In [1]: import numpy as np

In [2]: import numpy.linalg as la

In [3]: np.set_printoptions(precision=3, suppress=True, linewidth=120, sign=" ")

In [4]: arr = np.array([[-0.12, -0.26, -0.08], [-0.24, -0.52, -0.16], [0.06, 0.13, 0.04]])

In [5]: U, sv, Vt = la.svd(arr)

In [6]: np.argmax(sv[:-1] / (sv[1:] + 1e-6)) + 1
Out[6]: np.int64(1)

In [7]: sv.round(3) + 0
Out[7]: array([ 0.681,  0.   ,  0.   ])

In [8]: out = U[:, :1] @ np.diag(sv[:1]) @ Vt[:1]

In [9]: np.round(np.abs(arr - out).max(), 3)
Out[9]: np.float64(0.0)

In [10]: la.matrix_rank(arr, rtol=0.05)
Out[10]: np.int64(1)

In [11]: out
Out[11]: 
array([[-0.12, -0.26, -0.08],
       [-0.24, -0.52, -0.16],
       [ 0.06,  0.13,  0.04]])

In [12]: m1 = np.loadtxt("dump.csv", delimiter=",")

In [13]: m1
Out[13]: 
array([[ 0.7, -1.1,  0.2, -0.5, -1.8, -0.3,  0.6],
       [-0.2,  0.6, -1.2, -0.6,  0. , -0.6,  0.2],
       [ 0.9, -0.2, -0.7,  0.5,  0. , -1.3, -2.1],
       [ 1.1,  0.6, -1.9, -2.2, -1.5,  0.6,  1.2]])

In [14]: np.abs(m1).max()
Out[14]: np.float64(2.2)

In [15]: m1.sum(axis=1)
Out[15]: array([-2.2, -1.8, -2.9, -2.1])

In [16]: np.count_nonzero(m1)
Out[16]: np.int64(26)

In [17]: out = m1 / np.sqrt((m1 ** 2).mean(axis=1, keepdims=True))

In [18]: out[1]
Out[18]: array([-0.328,  0.984, -1.969, -0.984,  0.   , -0.984,  0.328])

In [19]: rng = np.random.default_rng(494)

In [20]: out = m1 + rng.integers(-2, 3, (4, 3)) @ rng.integers(-2, 3, (3, 7))

In [21]: out
Out[21]: 
array([[ 0.7, -1.1, -1.8, -4.5, -1.8,  3.7, -1.4],
       [-0.2,  3.6, -4.2,  2.4, -1. ,  0.4, -1.8],
       [-3.1,  1.8,  3.3, -1.5, -2. ,  0.7, -4.1],
       [-0.9,  1.6, -0.9, -5.2, -2.5,  3.6, -0.8]])

In [22]: np.round(la.svd(out - m1, compute_uv=False), 3) + 0
Out[22]: array([ 9.386,  6.076,  5.384,  0.   ])

In [23]: out - m1
Out[23]: 
array([[ 0.,  0., -2., -4.,  0.,  4., -2.],
       [ 0.,  3., -3.,  3., -1.,  1., -2.],
       [-4.,  2.,  4., -2., -2.,  2., -2.],
       [-2.,  1.,  1., -3., -1.,  3., -2.]])

In [24]: la.matrix_rank(out - m1, tol=1e-8)
Out[24]: np.int64(3)

In [25]: x0 = np.array([0, 0, 2, 1, 1, 0, 0])

In [26]: m1 @ np.ones(7)
Out[26]: array([-2.2, -1.8, -2.9, -2.1])

In [27]: m1 @ np.eye(7)[3]
Out[27]: array([-0.5, -0.6,  0.5, -2.2])

In [28]: m1 * x0
Out[28]: 
array([[ 0. , -0. ,  0.4, -0.5, -1.8, -0. ,  0. ],
       [-0. ,  0. , -2.4, -0.6,  0. , -0. ,  0. ],
       [ 0. , -0. , -1.4,  0.5,  0. , -0. , -0. ],
       [ 0. ,  0. , -3.8, -2.2, -1.5,  0. ,  0. ]])

In [29]: la.norm(m1 @ x0) <= la.norm(m1, 2) * la.norm(x0) + 1e-9
Out[29]: np.True_

In [30]: (m1 @ x0).argmax()
Out[30]: np.int64(2)

In [31]: m1 @ (2 * x0)
Out[31]: array([ -3.8,  -6. ,  -1.8, -15. ])

In [32]: np.einsum("ij,j->i", m1, x0)
Out[32]: array([-1.9, -3. , -0.9, -7.5])

In [33]: round(la.det(arr), 3)
Out[33]: np.float64(0.0)

In [34]: (arr - arr.T) / 2
Out[34]: 
array([[ 0.   , -0.01 , -0.07 ],
       [ 0.01 ,  0.   , -0.145],
       [ 0.07 ,  0.145,  0.   ]])

In [35]: idx = rng.integers(0, 3, 6)

In [36]: F = np.triu((idx[:, None] == idx) & (rng.random((6, 6)) < 0.8), 1).astype(int)

In [37]: F += F.T

In [38]: F
Out[38]: 
array([[ 0,  0,  0,  0,  0,  1],
       [ 0,  0,  0,  1,  0,  0],
       [ 0,  0,  0,  0,  0,  0],
       [ 0,  1,  0,  0,  1,  0],
       [ 0,  0,  0,  1,  0,  0],
       [ 1,  0,  0,  0,  0,  0]])

In [39]: x0 = np.array([2, 2, 1, -3, -3, -1])

In [40]: (F @ x0).argmax()
Out[40]: np.int64(5)

In [41]: (F * x0).sum(axis=1)
Out[41]: array([-1, -3,  0, -1, -3,  2])

In [42]: F @ np.eye(6)[4]
Out[42]: array([ 0.,  0.,  0.,  1.,  0.,  0.])

In [43]: np.einsum("ij,j->i", F, x0)
Out[43]: array([-1, -3,  0, -1, -3,  2])

In [44]: F * x0
Out[44]: 
array([[ 0,  0,  0,  0,  0, -1],
       [ 0,  0,  0, -3,  0,  0],
       [ 0,  0,  0,  0,  0,  0],
       [ 0,  2,  0,  0, -3,  0],
       [ 0,  0,  0, -3,  0,  0],
       [ 2,  0,  0,  0,  0,  0]])

In [45]: la.norm(F @ x0) <= la.norm(F, 2) * la.norm(x0) + 1e-9
Out[45]: np.True_

In [46]: F @ x0
Out[46]: array([-1, -3,  0, -1, -3,  2])

In [47]: F @ np.ones(6)
Out[47]: array([ 1.,  1.,  0.,  2.,  1.,  1.])

In [48]: np.all(la.eigvalsh(F) > 0)
Out[48]: np.False_

In [49]: K = np.load("a.npy")

In [50]: K
Out[50]: 
array([[ 0,  0,  0,  0,  0],
       [ 0,  0,  0,  0,  0],
       [ 0,  0,  0,  0,  1],
       [ 0,  0,  0,  0,  0],
       [ 0,  0,  1,  0,  0]])

In [51]: gram = K.T @ K

In [52]: la.matrix_rank(gram)
Out[52]: np.int64(2)

In [53]: np.trace(gram), (K ** 2).sum()
Out[53]: (np.int64(2), np.int64(2))

In [54]: (K + K.T) / 2
Out[54]: 
array([[ 0.,  0.,  0.,  0.,  0.],
       [ 0.,  0.,  0.,  0.,  0.],
       [ 0.,  0.,  0.,  0.,  1.],
       [ 0.,  0.,  0.,  0.,  0.],
       [ 0.,  0.,  1.,  0.,  0.]])

In [55]: np.allclose(K, K.T)
Out[55]: True

In [56]: round(float(np.abs(la.eigvals(K)).max()), 3)
Out[56]: 1.0

In [57]: K @ K
Out[57]: 
array([[ 0,  0,  0,  0,  0],
       [ 0,  0,  0,  0,  0],
       [ 0,  0,  1,  0,  0],
       [ 0,  0,  0,  0,  0],
       [ 0,  0,  0,  0,  1]])

In [58]: np.sort(np.abs(la.eigvals(K)))
Out[58]: array([ 0.,  0.,  0.,  1.,  1.])

In [59]: U, sv, Vt = la.svd(K)

In [60]: sv
Out[60]: array([ 1.,  1.,  0.,  0.,  0.])

In [61]: out = U[:, :2] @ np.diag(sv[:2]) @ Vt[:2]

In [62]: round(float(la.norm(K - out) / la.norm(K)), 3)
Out[62]: 0.0

In [63]: round(float(la.norm(K - out, 2)), 3), sv[2]
Out[63]: (0.0, np.float64(0.0))

In [64]: round(float(la.norm(K, 2) / la.norm(K)), 3)
Out[64]: 0.707

In [65]: la.cond(K) > 100
Out[65]: np.True_

In [66]: [round(float(x), 3) for x in la.svd(K, compute_uv=False)[:3]]
Out[66]: [1.0, 1.0, 0.0]

In [67]: A = np.loadtxt("layer12.csv", delimiter=",")

In [68]: A
Out[68]: 
array([[ 0.196,  0.13 ,  0.152,  0.196,  0.087,  0.196,  0.043],
       [ 0.   ,  0.242,  0.061,  0.152,  0.182,  0.212,  0.152],
       [ 0.31 ,  0.207,  0.345,  0.   ,  0.069,  0.034,  0.034],
       [ 0.29 ,  0.194,  0.29 ,  0.097,  0.032,  0.097,  0.   ],
       [ 0.152,  0.03 ,  0.091,  0.121,  0.303,  0.212,  0.091],
       [ 0.069,  0.172,  0.207,  0.103,  0.069,  0.207,  0.172],
       [ 0.308,  0.038,  0.231,  0.038,  0.   ,  0.231,  0.154]])

In [69]: Q, vecs = la.qr(A[:, :2])[0], la.qr(A[:, 2:])[0]

In [70]: sv = la.svd(Q.T @ vecs, compute_uv=False)

In [71]: sv
Out[71]: array([ 0.995,  0.971])

In [72]: round(float(la.norm(Q @ Q.T - vecs @ vecs.T, 2)), 3)
Out[72]: 1.0

In [73]: (sv > 0.9).sum()
Out[73]: np.int64(2)

In [74]: x0 = np.array([2, 1, -2, -2, -2, 1, 2])

In [75]: y = A @ x0

In [76]: c, lr = np.zeros(7), 1 / la.norm(A, 2) ** 2

In [77]: for i in range(150):
    ...:     c -= lr * A.T @ (A @ c - y)
    ...:     if i % 50 == 0: print(i, round(la.norm(A @ c - y), 3))
    ...: 
0 0.656
50 0.199
100 0.161

In [78]: np.round(la.cond(A), 3)
Out[78]: np.float64(102.338)

In [79]: x0 = np.array([-7, 1, 6, 3, -8, -9, 1])

In [80]: y = A @ x0

In [81]: y
Out[81]: array([-2.152, -2.152, -0.724, -0.935, -4.364, -1.   , -2.538])

In [82]: np.round(la.solve(A.T, A[5]), 3) + 0
Out[82]: array([ 0.,  0.,  0.,  0.,  0.,  1.,  0.])

In [83]: la.solve(A, 3 * y)
Out[83]: array([-21.,   3.,  18.,   9., -24., -27.,   3.])

In [84]: la.solve(A, y)
Out[84]: array([-7.,  1.,  6.,  3., -8., -9.,  1.])

In [85]: la.solve(A, y + A[:, 3])
Out[85]: array([-7.,  1.,  6.,  4., -8., -9.,  1.])

In [86]: np.round(la.solve(A, A[:, 5]), 3) + 0
Out[86]: array([ 0.,  0.,  0.,  0.,  0.,  1.,  0.])

In [87]: idx = rng.permutation(7)

In [88]: idx
Out[88]: array([ 4,  1,  0,  2,  5,  3,  6])

In [89]: out = A[idx][:, idx]

In [90]: np.round(la.det(out), 3), round(float(la.det(A[idx])), 3)
Out[90]: (np.float64(-0.0), -0.0)

In [91]: np.diag(out)
Out[91]: array([ 0.303,  0.242,  0.196,  0.345,  0.207,  0.097,  0.154])

In [92]: np.sort(np.abs(la.eigvals(out)))
Out[92]: array([ 0.03 ,  0.092,  0.092,  0.186,  0.22 ,  0.22 ,  1.   ])

In [93]: round(np.trace(out), 3)
Out[93]: np.float64(1.543)

In [94]: out = la.invert(A)
AttributeError: module 'numpy.linalg' has no attribute 'invert'


In [95]: out = np.inv(A)
AttributeError: module 'numpy' has no attribute 'inv'


In [96]: out = la.inv(A)

In [97]: (np.abs(out) > 1e-9).astype(int)
Out[97]: 
array([[ 1,  1,  1,  1,  1,  1,  1],
       [ 1,  1,  1,  1,  1,  1,  1],
       [ 1,  1,  1,  1,  1,  1,  1],
       [ 1,  1,  1,  1,  1,  1,  1],
       [ 1,  1,  1,  1,  1,  1,  1],
       [ 1,  1,  1,  1,  1,  1,  1],
       [ 1,  1,  1,  1,  1,  1,  1]])

In [98]: np.allclose(out, A.T)
Out[98]: False

In [99]: np.round(la.inv(out), 3) + 0
Out[99]: 
array([[ 0.196,  0.13 ,  0.152,  0.196,  0.087,  0.196,  0.043],
       [ 0.   ,  0.242,  0.061,  0.152,  0.182,  0.212,  0.152],
       [ 0.31 ,  0.207,  0.345,  0.   ,  0.069,  0.034,  0.034],
       [ 0.29 ,  0.194,  0.29 ,  0.097,  0.032,  0.097,  0.   ],
       [ 0.152,  0.03 ,  0.091,  0.121,  0.303,  0.212,  0.091],
       [ 0.069,  0.172,  0.207,  0.103,  0.069,  0.207,  0.172],
       [ 0.308,  0.038,  0.231,  0.038,  0.   ,  0.231,  0.154]])

In [100]: np.round(la.det(A) * la.det(out), 3)
Out[100]: np.float64(1.0)

In [101]: round(la.slogdet(A)[0], 3)
Out[101]: np.float64(-1.0)

In [102]: np.round(A @ out, 3) + 0
Out[102]: 
array([[ 1.,  0.,  0.,  0.,  0.,  0.,  0.],
       [ 0.,  1.,  0.,  0.,  0.,  0.,  0.],
       [ 0.,  0.,  1.,  0.,  0.,  0.,  0.],
       [ 0.,  0.,  0.,  1.,  0.,  0.,  0.],
       [ 0.,  0.,  0.,  0.,  1.,  0.,  0.],
       [ 0.,  0.,  0.,  0.,  0.,  1.,  0.],
       [ 0.,  0.,  0.,  0.,  0.,  0.,  1.]])

In [103]: M = np.load("test7.npy")

In [104]: M
Out[104]: 
array([[-0.01, -1.05,  0.56,  0.41,  1.02,  2.8 ],
       [ 2.48,  5.24,  3.66,  2.8 , -3.04, -4.08],
       [ 1.3 ,  2.52,  1.61,  2.57, -0.23,  0.28],
       [ 0.05, -0.95,  0.76, -0.12,  0.13,  1.16],
       [ 0.12, -0.76,  0.56, -0.06, -0.26,  0.04],
       [ 0.35,  0.69,  0.73, -0.5 , -1.61, -2.74],
       [-0.37, -1.01, -0.86,  0.84,  2.05,  3.5 ],
       [ 0.86,  0.88,  3.03,  1.28,  0.9 ,  4.8 ]])

In [105]: U, sv, Vt = la.svd(M)

In [106]: vecs = Vt[:(sv > 1e-8).sum()]

In [107]: x0 = M[0] + 2 * M[5] + rng.integers(2) * np.eye(6)[1]

In [108]: x0
Out[108]: array([ 0.69,  0.33,  2.02, -0.59, -2.2 , -2.68])

In [109]: np.diag(vecs.T @ vecs)
Out[109]: array([ 0.148,  0.999,  0.794,  0.904,  0.293,  0.862])

In [110]: round(la.norm(x0 - vecs.T @ vecs @ x0), 3)
Out[110]: np.float64(0.0)

In [111]: la.matrix_rank(np.vstack([M, x0]))
Out[111]: np.int64(4)

In [112]: rk = la.matrix_rank(M)

In [113]: rk
Out[113]: np.int64(4)

In [114]: N = la.svd(M)[2][rk:].T

In [115]: [int(la.matrix_rank(np.delete(M, i, axis=0))) for i in range(8)]
Out[115]: [4, 4, 4, 4, 4, 4, 4, 4]

In [116]: [int(la.matrix_rank(M[:, :j + 1])) for j in range(6)]
Out[116]: [1, 2, 3, 4, 4, 4]

In [117]: N.shape
Out[117]: (6, 2)

In [118]: np.unique(M.round(6), axis=0).shape
Out[118]: (8, 6)

In [119]: la.inv(M)
LinAlgError: Last 2 dimensions of the array must be square


In [120]: M @ la.pinv(M) @ M
Out[120]: 
array([[-0.01, -1.05,  0.56,  0.41,  1.02,  2.8 ],
       [ 2.48,  5.24,  3.66,  2.8 , -3.04, -4.08],
       [ 1.3 ,  2.52,  1.61,  2.57, -0.23,  0.28],
       [ 0.05, -0.95,  0.76, -0.12,  0.13,  1.16],
       [ 0.12, -0.76,  0.56, -0.06, -0.26,  0.04],
       [ 0.35,  0.69,  0.73, -0.5 , -1.61, -2.74],
       [-0.37, -1.01, -0.86,  0.84,  2.05,  3.5 ],
       [ 0.86,  0.88,  3.03,  1.28,  0.9 ,  4.8 ]])

In [121]: la.matrix_rank(M, rtol=0.1)
Out[121]: np.int64(3)

In [122]: la.cond(M) > 100
Out[122]: np.True_

In [123]: U, sv, Vt = la.svd(M)

In [124]: sv.round(3) + 0
Out[124]: array([ 10.667,   7.636,   2.469,   0.968,   0.   ,   0.   ])

In [125]: np.argmax(sv[:-1] / (sv[1:] + 1e-6)) + 1
Out[125]: np.int64(4)

In [126]: out = U[:, :4] @ np.diag(sv[:4]) @ Vt[:4]

In [127]: la.matrix_rank(M, rtol=0.05)
Out[127]: np.int64(4)

In [128]: out
Out[128]: 
array([[-0.01, -1.05,  0.56,  0.41,  1.02,  2.8 ],
       [ 2.48,  5.24,  3.66,  2.8 , -3.04, -4.08],
       [ 1.3 ,  2.52,  1.61,  2.57, -0.23,  0.28],
       [ 0.05, -0.95,  0.76, -0.12,  0.13,  1.16],
       [ 0.12, -0.76,  0.56, -0.06, -0.26,  0.04],
       [ 0.35,  0.69,  0.73, -0.5 , -1.61, -2.74],
       [-0.37, -1.01, -0.86,  0.84,  2.05,  3.5 ],
       [ 0.86,  0.88,  3.03,  1.28,  0.9 ,  4.8 ]])

In [129]: np.round(la.norm(M - out, 2), 3), np.round(sv[4], 3)
Out[129]: (np.float64(0.0), np.float64(0.0))

In [130]: round(la.norm(M - out) / la.norm(M), 3)
Out[130]: np.float64(0.0)

In [131]: round(np.abs(M - out).max(), 3)
Out[131]: np.float64(0.0)
